% ipython --no-banner

In [1]: import numpy as np

In [2]: import numpy.linalg as la

In [3]: np.set_printoptions(suppress=True, linewidth=120)

In [4]: def tidy(a):
   ...:     return np.round(a, 2) + 0
   ...: 

In [5]: basis = np.array([[2, 9, 8, 3, -5, 6, 5, 4, 9],
   ...:     [2, -1, 4, 8, -8, 4, 8, 8, -2],
   ...:     [2, 7, -1, 2, 1, -9, 8, -6, -1]])

In [6]: rng = np.random.default_rng(89324)

In [7]: A = rng.normal(size=(35, 3)) @ basis + np.array([0, -2, 0, 2, 3, 3, 1, 0, -2])

In [8]: tidy(A)
Out[8]: 
array([[ -2.17, -18.78,  -4.87,   3.87,   0.99,   6.87,  -4.26,   7.19, -13.19],
       [ -0.41,  -1.47, -15.37,  -3.39,  16.55, -23.88,   3.55, -21.1 , -15.19],
       [ -0.36,   4.1 ,  17.03,   1.36,  -6.17,  30.84,  -6.7 ,  16.45,  19.49],
       [  0.92,  13.12,   5.24,  -2.78,   6.26,   2.91,   0.86,  -6.27,  11.52],
       [ -5.87, -19.41,  -5.54,  -7.81,   8.83,  12.72, -20.57,   3.55,  -4.88],
       [ 12.04,  39.22,  23.17,  21.72, -15.05,   1.25,  40.8 ,   3.18,  19.08],
       [ -4.01,  -6.28,  -6.22,  -9.85,  13.68,   1.4 , -14.42,  -7.84,  -0.8 ],
       [ -1.14,  -1.47,  -6.18,  -3.47,  10.66,  -6.21,  -2.39,  -9.65,  -4.61],
       [  2.94,  17.13,  14.94,   3.67,  -3.24,  14.44,   6.36,   4.6 ,  18.49],
       [  7.7 ,  15.66,  -1.94,  15.72,  -0.47, -23.49,  32.94, -11.97, -10.71],
       [  5.22,   9.34,  14.44,  15.51, -12.42,  13.42,  18.15,  13.22,   6.63],
       [  0.59,   1.66,   8.44,   3.78,  -2.75,  15.08,   0.52,   8.26,   7.16],
       [  7.29,  15.55,  11.35,  17.7 , -10.38,   0.99,  27.21,   5.27,   2.9 ],
       [ -0.99,   7.51,  -6.04,  -8.34,  15.83, -10.82,  -3.42, -17.66,   1.62],
       [ -1.05,   3.73,  12.7 ,  -1.71,  -1.46,  24.59,  -8.5 ,  10.46,  16.88],
       [ -3.45,   2.58, -10.57, -14.41,  21.53, -11.88, -12.26, -21.28,   0.02],
       [  1.98,  -6.6 ,  -1.51,  10.73,  -2.76,  -0.92,  11.16,   4.06, -11.77],
       [  1.6 ,  -2.61,   9.06,   9.72,  -8.  ,  16.54,   5.65,  13.94,   2.11],
       [ -6.29, -19.5 ,  -7.83,  -9.66,  11.49,   9.44, -21.76,   0.23,  -6.05],
       [ -2.3 ,  -8.4 ,   2.7 ,  -0.93,   1.64,  15.27,  -8.98,   7.41,   1.83],
       [  2.34,  13.36,   3.58,   1.22,   4.8 ,  -2.75,   7.67,  -7.41,   6.5 ],
       [ -1.12,  -3.86, -11.2 ,  -3.23,  13.2 , -13.95,  -0.44, -14.05, -11.14],
       [  7.22,   6.52,  17.17,  24.3 , -20.54,  16.09,  26.87,  21.24,   2.1 ],
       [  2.64,   8.57,   2.26,   4.72,   2.26,  -3.18,  10.26,  -4.43,   1.05],
       [ -0.73,  -7.92,  -7.04,   1.47,   6.51,  -5.18,   0.86,  -4.45, -11.1 ],
       [ -0.89,   1.1 ,  -0.15,  -2.75,   6.9 ,   2.77,  -3.53,  -3.87,   2.36],
       [  3.05,  -0.9 ,  -4.8 ,   9.98,   1.2 , -11.65,  15.92,  -4.58, -13.54],
       [ -4.7 , -16.31,  -9.15,  -6.79,  11.24,   2.59, -14.84,  -3.03,  -9.04],
       [  2.85,  -6.1 ,   3.33,  14.41,  -8.15,   5.86,  13.56,  10.76,  -9.02],
       [ -4.39, -20.82,  -5.08,  -2.1 ,   4.51,  11.58, -13.8 ,   6.8 ,  -9.21],
       [  5.37,  -0.79,   6.75,  20.17, -12.84,   4.64,  22.92,  12.61,  -8.36],
       [  1.19,   0.44,   2.97,   5.09,  -0.34,   4.88,   5.03,   2.72,  -0.44],
       [  0.62, -11.96,   5.44,  11.28,  -8.87,  16.67,   4.02,  16.97,  -5.57],
       [ -2.49,  -5.31,  -5.61,  -5.38,  10.63,  -0.78,  -7.93,  -6.57,  -3.4 ],
       [ -0.08,   5.83,   4.32,  -1.87,   4.55,   6.83,  -2.04,  -1.63,   7.94]])

In [9]: # rows and columns are dependent

In [10]: C2 = A.T @ A

In [11]: tidy(la.eigvalsh(C2)[::-1])
Out[11]: array([19622.06, 10776.6 ,  5633.42,   809.21,     0.  ,     0.  ,     0.  ,     0.  ,     0.  ])

In [12]: tidy(np.trace(C2)), tidy((A ** 2).sum())
Out[12]: (np.float64(36841.29), np.float64(36841.29))

In [13]: np.allclose(C2, C2.T)
Out[13]: True

In [14]: tidy(la.svd(A, compute_uv=False) ** 2)
Out[14]: array([19622.06, 10776.6 ,  5633.42,   809.21,     0.  ,     0.  ,     0.  ,     0.  ,     0.  ])
